In [1]: import numpy as np

In [2]: np.set_printoptions(suppress=True, linewidth=100)

In [3]: def tidy(a):
   ...:     return np.round(a, 3) + 0
   ...: 

In [4]: data = np.load("data.npy")

In [5]: data
Out[5]: 
array([[ 0,  3, -1,  1],
       [ 0,  0,  0,  0],
       [ 0, 15, -5,  5]])

In [6]: # column 1 dominates

In [7]: np.unique(data.round(6), axis=0).shape
Out[7]: (3, 4)

In [8]: tidy(data @ np.linalg.pinv(data) @ data)
Out[8]: 
array([[ 0.,  3., -1.,  1.],
       [ 0.,  0.,  0.,  0.],
       [ 0., 15., -5.,  5.]])

In [9]: np.allclose(data[:-1].T @ np.linalg.lstsq(data[:-1].T, data[-1])[0], data[-1])
Out[9]: True

In [10]: np.linalg.lstsq(data[:-1].T, data[-1])[2]
Out[10]: np.int32(1)

In [11]: left, sig, Vt = np.linalg.svd(data)

In [12]: V = Vt[:(sig > 1e-8).sum()]

In [13]: rng = np.random.default_rng(15)

In [14]: x = data[2] + 4 * data[0] + rng.integers(2) * np.eye(4)[3]

In [15]: x
Out[15]: array([ 0., 27., -9., 10.])

In [16]: np.linalg.matrix_rank(np.vstack([data, x]))
Out[16]: np.int64(2)

In [17]: J = np.load("a.npy")

In [18]: J
Out[18]: 
array([[ 1, -1,  1, -1],
       [ 1,  0,  0,  0]])

In [19]: # column 3 repeats column 1

In [20]: J @ J
ValueError: matmul: Input operand 1 has a mismatch in its core dimension 0, with gufunc signature (n?,k),(k,m?)->(n?,m?) (size 2 is different from 4)


In [21]: cov = J.T @ J

In [22]: np.trace(cov), (J ** 2).sum()
Out[22]: (np.int64(5), np.int64(5))

In [23]: np.diag(cov)
Out[23]: array([2, 1, 1, 1])

In [24]: np.linalg.matrix_rank(cov)
Out[24]: np.int64(2)

In [25]: cov
Out[25]: 
array([[ 2, -1,  1, -1],
       [-1,  1, -1,  1],
       [ 1, -1,  1, -1],
       [-1,  1, -1,  1]])

In [26]: np.allclose(cov, cov.T)
Out[26]: True

In [27]: out = np.array([[-1, -3, 2, 1], [-3, -2, -2, -2], [1, -1, 0, -1], [1, 1, 2, 0]])

In [28]: A = out - out.T

In [29]: A
Out[29]: 
array([[ 0,  0,  1,  0],
       [ 0,  0, -1, -3],
       [-1,  1,  0, -3],
       [ 0,  3,  3,  0]])

In [30]: # antisymmetric, zero diagonal

In [31]: out = np.array([[0, 1, 0], [3, 2, 3]])

In [32]: C = np.kron(out, A)

In [33]: np.linalg.matrix_rank(C)
Out[33]: np.int64(8)

In [34]: x = np.array([3, 1, 3, 1])

In [35]: h = np.maximum(A @ x, 0)

In [36]: tidy(np.tanh(A @ x))
Out[36]: array([ 0.995, -1.   , -1.   ,  1.   ])

In [37]: A * (h > 1e-9)[:, None]
Out[37]: 
array([[0, 0, 1, 0],
       [0, 0, 0, 0],
       [0, 0, 0, 0],
       [0, 3, 3, 0]])

In [38]: h
Out[38]: array([ 3,  0,  0, 12])

In [39]: left, sig, Vt = np.linalg.svd(data)

In [40]: tidy(sig)
Out[40]: array([16.912,  0.   ,  0.   ])

In [41]: out = left[:, :1] @ np.diag(sig[:1]) @ Vt[:1]

In [42]: tidy(out)
Out[42]: 
array([[ 0.,  3., -1.,  1.],
       [ 0.,  0.,  0.,  0.],
       [ 0., 15., -5.,  5.]])

In [43]: tidy(np.abs(data - out).max())
Out[43]: np.float64(0.0)

In [44]: tidy(np.linalg.norm(data - out, 2)), tidy(sig[1])
Out[44]: (np.float64(0.0), np.float64(0.0))

In [45]: W0 = np.load("test5.npy")

In [46]: W0
Out[46]: 
array([[-2, -6, -6, -4],
       [ 1,  3,  3,  2],
       [ 1,  3,  3,  2],
       [-3, -9, -9, -6]])

In [47]: # column 2 repeats column 1

In [48]: np.einsum("ii->", W0)
Out[48]: np.int64(-2)

In [49]: tidy(np.linalg.det(W0[::-1]))
Out[49]: np.float64(0.0)

In [50]: tidy(np.linalg.det(2 * W0)), tidy(np.linalg.det(W0))
Out[50]: (np.float64(0.0), np.float64(0.0))

In [51]: np.einsum("ij,ji->", W0, W0)
Out[51]: np.int64(4)

In [52]: np.kron(np.eye(2, dtype=int), W0)
Out[52]: 
array([[-2, -6, -6, -4,  0,  0,  0,  0],
       [ 1,  3,  3,  2,  0,  0,  0,  0],
       [ 1,  3,  3,  2,  0,  0,  0,  0],
       [-3, -9, -9, -6,  0,  0,  0,  0],
       [ 0,  0,  0,  0, -2, -6, -6, -4],
       [ 0,  0,  0,  0,  1,  3,  3,  2],
       [ 0,  0,  0,  0,  1,  3,  3,  2],
       [ 0,  0,  0,  0, -3, -9, -9, -6]])

In [53]: tidy(np.poly(W0))
Out[53]: array([1., 2., 0., 0., 0.])

In [54]: out = np.array([[4, 6], [7, -9], [2, 2], [5, 5]])

In [55]: W0 @ out
Out[55]: 
array([[ -82,   10],
       [  41,   -5],
       [  41,   -5],
       [-123,   15]])

In [56]: np.einsum("ik,kj->ji", W0, out)
Out[56]: 
array([[ -82,   41,   41, -123],
       [  10,   -5,   -5,   15]])

In [57]: np.einsum("ik,kj->ij", W0, out)
Out[57]: 
array([[ -82,   10],
       [  41,   -5],
       [  41,   -5],
       [-123,   15]])

In [58]: np.vstack([W0, out.T]).shape
Out[58]: (6, 4)

In [59]: np.linalg.matrix_rank(np.vstack([W0, out.T]))
Out[59]: np.int64(3)

In [60]: np.einsum("ij,ij->", W0, out)
ValueError: operands could not be broadcast together with remapped shapes [original->remapped]: (4,4)->(4,4) (4,2)->(4,2) 


In [61]: f, g = W0[2], W0[3]

In [62]: f @ g
Out[62]: np.int64(-69)

In [63]: f @ f
Out[63]: np.int64(23)

In [64]: p = (f @ g) / (f @ f) * f

In [65]: g - p
Out[65]: array([0., 0., 0., 0.])

In [66]: (g - p) @ f
Out[66]: np.float64(0.0)

In [67]: np.linalg.matrix_rank(np.outer(f, g))
Out[67]: np.int64(1)

In [68]: tidy(np.trace(np.linalg.pinv(W0) @ W0))
Out[68]: np.float64(1.0)

In [69]: np.unique(W0.round(6), axis=0).shape
Out[69]: (3, 4)

In [70]: C = np.array([[4, 3, 2], [1, 5, 0]])

In [71]: K = rng.normal(size=(16, 2)) @ C + np.array([4, 1, 2])

In [72]: tidy(K)
Out[72]: 
array([[ 5.703, -3.804,  3.567],
       [ 0.648,  0.16 ,  0.127],
       [ 2.429,  2.056,  0.952],
       [ 5.786, -3.796,  3.615],
       [ 7.473,  1.073,  4.034],
       [13.105, 10.926,  6.188],
       [ 2.046,  0.39 ,  0.922],
       [ 5.189,  3.293,  2.43 ],
       [10.106,  7.844,  4.787],
       [11.277,  9.153,  5.321],
       [ 1.765, -7.155,  1.645],
       [-2.037, -2.658, -1.121],
       [ 8.207, 10.289,  3.382],
       [ 1.625, -0.451,  0.773],
       [ 0.326, -3.551,  0.374],
       [-4.379, -2.144, -2.559]])

In [73]: out = np.c_[K[:, :2] @ np.array([[0, 0], [3, 1]]), np.array([0, 1, 1, 0, 1, 1, 1, 2, 2, 2, 1, 0, 1, 1, 2, 1])]

In [74]: tidy(out)
Out[74]: 
array([[-11.411,  -3.804,   0.   ],
       [  0.48 ,   0.16 ,   1.   ],
       [  6.167,   2.056,   1.   ],
       [-11.387,  -3.796,   0.   ],
       [  3.219,   1.073,   1.   ],
       [ 32.777,  10.926,   1.   ],
       [  1.171,   0.39 ,   1.   ],
       [  9.878,   3.293,   2.   ],
       [ 23.532,   7.844,   2.   ],
       [ 27.459,   9.153,   2.   ],
       [-21.466,  -7.155,   1.   ],
       [ -7.973,  -2.658,   0.   ],
       [ 30.868,  10.289,   1.   ],
       [ -1.353,  -0.451,   1.   ],
       [-10.652,  -3.551,   2.   ],
       [ -6.432,  -2.144,   1.   ]])

In [75]: tidy(np.linalg.lstsq(K, out[:, 0])[0])
Out[75]: array([0., 3., 0.])

In [76]: np.linalg.matrix_rank(np.c_[K, out])
Out[76]: np.int64(4)

In [77]: np.linalg.matrix_rank(out)
Out[77]: np.int64(2)

In [78]: Q, V = np.linalg.qr(K[:, :1])[0], np.linalg.qr(K[:, 1:])[0]

In [79]: sig = np.linalg.svd(Q.T @ V, compute_uv=False)

In [80]: tidy(np.degrees(np.arccos(sig.clip(0, 1))))
Out[80]: array([2.527])

In [81]: (sig > 0.9).sum()
Out[81]: np.int64(1)
